% ipython --no-banner

In [1]: import numpy as np

In [2]: import numpy.linalg as la

In [3]: np.set_printoptions(precision=3, suppress=True, linewidth=140, legacy="1.25")

In [4]: tidy = lambda a: np.round(a, 3) + 0

In [5]: q, _ = la.qr(np.array([[0.8], [-1.5]]))

In [6]: data = q @ q.T

In [7]: tidy(data)
Out[7]: 
array([[ 0.221, -0.415],
       [-0.415,  0.779]])

In [8]: tidy(la.det(data.T))
Out[8]: 0.0

In [9]: tidy(la.eigvals(data).sum().real)
Out[9]: 1.0

In [10]: tidy(np.kron(np.eye(2, dtype=int), data))
Out[10]: 
array([[ 0.221, -0.415,  0.   ,  0.   ],
       [-0.415,  0.779,  0.   ,  0.   ],
       [ 0.   ,  0.   ,  0.221, -0.415],
       [ 0.   ,  0.   , -0.415,  0.779]])

In [11]: tidy(np.einsum("ii->", data))
Out[11]: 1.0

In [12]: la.cond(data) > 100
Out[12]: True

In [13]: np.argsort(-la.norm(data, axis=0).round(6), kind="stable")[:3]
Out[13]: array([1, 0])

In [14]: [round(float(x), 3) for x in la.svd(data, compute_uv=False)[:3]]
Out[14]: [1.0, 0.0]

In [15]: tidy(la.norm(data, 2) / la.norm(data))
Out[15]: 1.0

In [16]: rk = la.matrix_rank(data)

In [17]: rk
Out[17]: 1

In [18]: ns = la.svd(data)[2][rk:].T

In [19]: la.matrix_rank(data.T @ data), la.matrix_rank(data @ data.T)
Out[19]: (1, 1)

In [20]: tidy(ns @ ns.T)
Out[20]: 
array([[0.779, 0.415],
       [0.415, 0.221]])

In [21]: tidy(data @ ns)
Out[21]: 
array([[0.],
       [0.]])

In [22]: [int(la.matrix_rank(data[:, :j + 1])) for j in range(2)]
Out[22]: [1, 1]

In [23]: ns.shape
Out[23]: (2, 1)

In [24]: U, sigma, VT = la.svd(data)

In [25]: V = VT[:(sigma > 1e-8).sum()]

In [26]: rng = np.random.default_rng(515787)

In [27]: x = data[1] + 4 * data[0] + rng.integers(2) * np.eye(2)[0]

In [28]: tidy(x)
Out[28]: array([ 1.471, -0.882])

In [29]: tidy(V.T @ V)
Out[29]: 
array([[ 0.221, -0.415],
       [-0.415,  0.779]])

In [30]: vals, V = la.eigh(data)

In [31]: tidy(V @ np.diag(vals) @ V.T)
Out[31]: 
array([[ 0.221, -0.415],
       [-0.415,  0.779]])

In [32]: np.abs(V[:, -1]).round(6).argmax()
Out[32]: 1

In [33]: (vals > 1e-8).sum(), (vals < -1e-8).sum()
Out[33]: (1, 0)

In [34]: tidy(vals)
Out[34]: array([0., 1.])

In [35]: tidy(V.T @ V)
Out[35]: 
array([[1., 0.],
       [0., 1.]])

In [36]: X = np.array([[1.7, 0.1, -0.2, 0.9], [1.5, -0.1, 0.9, 0.3], [-1.1, 0.0, 0.3, 0.1]])

In [37]: X
Out[37]: 
array([[ 1.7,  0.1, -0.2,  0.9],
       [ 1.5, -0.1,  0.9,  0.3],
       [-1.1,  0. ,  0.3,  0.1]])

In [38]: Y = np.array([[-1, -1, 2], [1, 1, 1]])

In [39]: tidy(data @ Y)
Out[39]: 
array([[-0.637, -0.637,  0.028],
       [ 1.194,  1.194, -0.052]])

In [40]: tidy(np.einsum("ik,kj->ji", data, Y))
Out[40]: 
array([[-0.637,  1.194],
       [-0.637,  1.194],
       [ 0.028, -0.052]])

In [41]: tidy(np.einsum("ij,ij->i", data, data))
Out[41]: array([0.221, 0.779])

In [42]: np.vstack([data, Y.T]).shape
Out[42]: (5, 2)

In [43]: la.matrix_rank(np.vstack([data, Y.T]))
Out[43]: 2

In [44]: Y @ data
ValueError: matmul: Input operand 1 has a mismatch in its core dimension 0, with gufunc signature (n?,k),(k,m?)->(n?,m?) (size 2 is different from 3)


In [45]: tidy(np.einsum("ij->j", data))
Out[45]: array([-0.194,  0.363])
